$ python3 -q
>>> import numpy as np
>>> from numpy import linalg as LA
>>> np.set_printoptions(suppress=True, linewidth=120)
>>> E = np.array([[0, 0, 0, 0], [0, 0, 0, -1], [5, 0, 0, 0], [0, 0, 5, 0]])
>>> rng = np.random.default_rng(6)
>>> A2 = E + rng.integers(-2, 3, (4, 3)) @ rng.integers(-2, 3, (3, 4))
>>> A2
array([[ 0,  0,  0,  0],
       [ 1,  3, -3, -6],
       [ 4,  0,  1,  1],
       [-1, -2,  9,  4]])
>>> np.round(LA.svd(A2 - E, compute_uv=False), 2) + 0
array([9.04, 1.32, 0.74, 0.  ])
>>> np.abs(A2 - E).sum(axis=1)
array([ 0, 12,  3, 11])
>>> A2 - E
array([[ 0,  0,  0,  0],
       [ 1,  3, -3, -5],
       [-1,  0,  1,  1],
       [-1, -2,  4,  4]])
>>> W1 = np.array([[1, 1, 1], [2, 3, 3], [3, 2, 0], [3, 1, 0]])
>>> b = np.array([6, 5, -4])
>>> act = np.maximum(E @ W1 + b, 0)
>>> LA.matrix_rank(act)
np.int64(3)
>>> (act > 0).mean(axis=0)
array([1.  , 1.  , 0.25])
>>> C = np.array([[0, -4, -2], [-2, 3, -5], [3, -2, 1]])
>>> act @ C
array([[ -10,   -9,  -37],
       [  -8,    0,  -26],
       [ -17,  -16,  -71],
       [ -30,  -39, -117]])
>>> W1 @ C
array([[  1,  -3,  -6],
       [  3,  -5, -16],
       [ -4,  -6, -16],
       [ -2,  -9, -11]])
>>> K = np.loadtxt("layer19.csv", delimiter=",")
>>> K
array([[ 0.,  5.,  3., -3.,  2.,  4., -4.,  1., -4., -5.],
       [ 0.,  0.,  3.,  1.,  2.,  4.,  0., -5., -4.,  0.],
       [ 0.,  0.,  0.,  1., -1.,  0., -4.,  2.,  4.,  2.],
       [ 0.,  0.,  0.,  0., -3.,  0.,  3.,  3.,  1., -4.],
       [ 0.,  0.,  0.,  0.,  0.,  5., -3.,  1., -4.,  1.],
       [ 0.,  0.,  0.,  0.,  0.,  0., -3.,  4., -1.,  4.],
       [ 0.,  0.,  0.,  0.,  0.,  0.,  0., -4.,  1., -2.],
       [ 0.,  0.,  0.,  0.,  0.,  0.,  0.,  0.,  5., -5.],
       [ 0.,  0.,  0.,  0.,  0.,  0.,  0.,  0.,  0., -4.],
       [ 0.,  0.,  0.,  0.,  0.,  0.,  0.,  0.,  0.,  0.]])
>>> np.round(K @ LA.pinv(K) @ K, 2) + 0
array([[ 0.,  5.,  3., -3.,  2.,  4., -4.,  1., -4., -5.],
       [ 0.,  0.,  3.,  1.,  2.,  4.,  0., -5., -4.,  0.],
       [ 0.,  0.,  0.,  1., -1.,  0., -4.,  2.,  4.,  2.],
       [ 0.,  0.,  0.,  0., -3.,  0.,  3.,  3.,  1., -4.],
       [ 0.,  0.,  0.,  0.,  0.,  5., -3.,  1., -4.,  1.],
       [ 0.,  0.,  0.,  0.,  0.,  0., -3.,  4., -1.,  4.],
       [ 0.,  0.,  0.,  0.,  0.,  0.,  0., -4.,  1., -2.],
       [ 0.,  0.,  0.,  0.,  0.,  0.,  0.,  0.,  5., -5.],
       [ 0.,  0.,  0.,  0.,  0.,  0.,  0.,  0.,  0., -4.],
       [ 0.,  0.,  0.,  0.,  0.,  0.,  0.,  0.,  0.,  0.]])
>>> np.round(np.trace(LA.pinv(K) @ K), 2)
np.float64(9.0)
>>> LA.lstsq(K[:-1].T, K[-1])[2]
np.int32(9)
>>> np.unique(K.round(6), axis=0).shape
(10, 10)
>>> print(np.trace(K))
0.0
>>> round(LA.det(K), 2)
np.float64(0.0)
>>> np.allclose(K @ K.T, K.T @ K)
False
>>> np.allclose(K, K.T)
False
>>> (K + K.T) / 2
array([[ 0. ,  2.5,  1.5, -1.5,  1. ,  2. , -2. ,  0.5, -2. , -2.5],
       [ 2.5,  0. ,  1.5,  0.5,  1. ,  2. ,  0. , -2.5, -2. ,  0. ],
       [ 1.5,  1.5,  0. ,  0.5, -0.5,  0. , -2. ,  1. ,  2. ,  1. ],
       [-1.5,  0.5,  0.5,  0. , -1.5,  0. ,  1.5,  1.5,  0.5, -2. ],
       [ 1. ,  1. , -0.5, -1.5,  0. ,  2.5, -1.5,  0.5, -2. ,  0.5],
       [ 2. ,  2. ,  0. ,  0. ,  2.5,  0. , -1.5,  2. , -0.5,  2. ],
       [-2. ,  0. , -2. ,  1.5, -1.5, -1.5,  0. , -2. ,  0.5, -1. ],
       [ 0.5, -2.5,  1. ,  1.5,  0.5,  2. , -2. ,  0. ,  2.5, -2.5],
       [-2. , -2. ,  2. ,  0.5, -2. , -0.5,  0.5,  2.5,  0. , -2. ],
       [-2.5,  0. ,  1. , -2. ,  0.5,  2. , -1. , -2.5, -2. ,  0. ]])
>>> np.round(LA.matrix_power(K, 4), 2)
array([[    0.,     0.,     0.,     0.,   -45.,  -195.,   -78.,  1022.,  1647., -1021.],
       [    0.,     0.,     0.,     0.,     0.,   -45.,   117.,  -117.,   818., -1378.],
       [    0.,     0.,     0.,     0.,     0.,     0.,    45.,  -156.,  -196.,  -325.],
       [    0.,     0.,     0.,     0.,     0.,     0.,     0.,  -180.,  -435.,   594.],
       [    0.,     0.,     0.,     0.,     0.,     0.,     0.,     0.,   300.,  -880.],
       [    0.,     0.,     0.,     0.,     0.,     0.,     0.,     0.,     0.,  -240.],
       [    0.,     0.,     0.,     0.,     0.,     0.,     0.,     0.,     0.,     0.],
       [    0.,     0.,     0.,     0.,     0.,     0.,     0.,     0.,     0.,     0.],
       [    0.,     0.,     0.,     0.,     0.,     0.,     0.,     0.,     0.,     0.],
       [    0.,     0.,     0.,     0.,     0.,     0.,     0.,     0.,     0.,     0.]])
>>> rank = LA.matrix_rank(K)
>>> rank
np.int64(9)
>>> ns = LA.svd(K)[2][rank:].T
>>> [int(LA.matrix_rank(K[:i])) for i in range(1, len(K) + 1)]
[1, 2, 3, 4, 5, 6, 7, 8, 9, 9]
>>> ns[:, 0] / ns[np.abs(ns[:, 0]).round(6).argmax(), 0]
array([1., 0., 0., 0., 0., 0., 0., 0., 0., 0.])
>>> print(np.allclose(K @ ns, 0))
True
>>> K @ ns
array([[0.],
       [0.],
       [0.],
       [0.],
       [0.],
       [0.],
       [0.],
       [0.],
       [0.],
       [0.]])
>>> J = (rng.random((3, 3)) < 0.3) + np.eye(3)
>>> J /= J.sum(axis=1, keepdims=True)
>>> print(J.round(2))
[[1.   0.   0.  ]
 [0.   0.67 0.33]
 [0.   0.   1.  ]]
>>> (LA.matrix_power((J != 0) + (J.T != 0) + np.eye(3), 3) > 0).astype(int)
array([[1, 0, 0],
       [0, 1, 1],
       [0, 1, 1]])
>>> (J != 0).astype(int)
array([[1, 0, 0],
       [0, 1, 1],
       [0, 0, 1]])
>>> np.round(np.sort(LA.eigvals(J).real), 2)
array([0.67, 1.  , 1.  ])
>>> np.round(J @ J, 2)
array([[1.  , 0.  , 0.  ],
       [0.  , 0.44, 0.56],
       [0.  , 0.  , 1.  ]])
>>> np.flatnonzero(LA.matrix_power((J != 0) + (J.T != 0) + np.eye(3), 3)[0])
array([0])
>>> round(float(LA.det(J)), 2)
0.67
>>> x = np.array([1, 4, 2])
>>> h = np.maximum(J @ x, 0)
>>> np.round(J * (h > 1e-9)[:, None], 2)
array([[1.  , 0.  , 0.  ],
       [0.  , 0.67, 0.33],
       [0.  , 0.  , 1.  ]])
>>> np.round(J.T @ h, 2)
array([1.  , 2.22, 3.11])
>>> round(LA.det(J[::-1]), 2)
np.float64(-0.67)
>>> np.round(LA.eigvals(J).sum().real, 2)
np.float64(2.67)
>>> print(round(float(LA.det(J.T)), 2))
0.67
>>> round(float(np.einsum("ij,ji->", J, J)), 2)
2.44
>>> np.round(np.kron(np.eye(2, dtype=int), J), 2)
array([[1.  , 0.  , 0.  , 0.  , 0.  , 0.  ],
       [0.  , 0.67, 0.33, 0.  , 0.  , 0.  ],
       [0.  , 0.  , 1.  , 0.  , 0.  , 0.  ],
       [0.  , 0.  , 0.  , 1.  , 0.  , 0.  ],
       [0.  , 0.  , 0.  , 0.  , 0.67, 0.33],
       [0.  , 0.  , 0.  , 0.  , 0.  , 1.  ]])
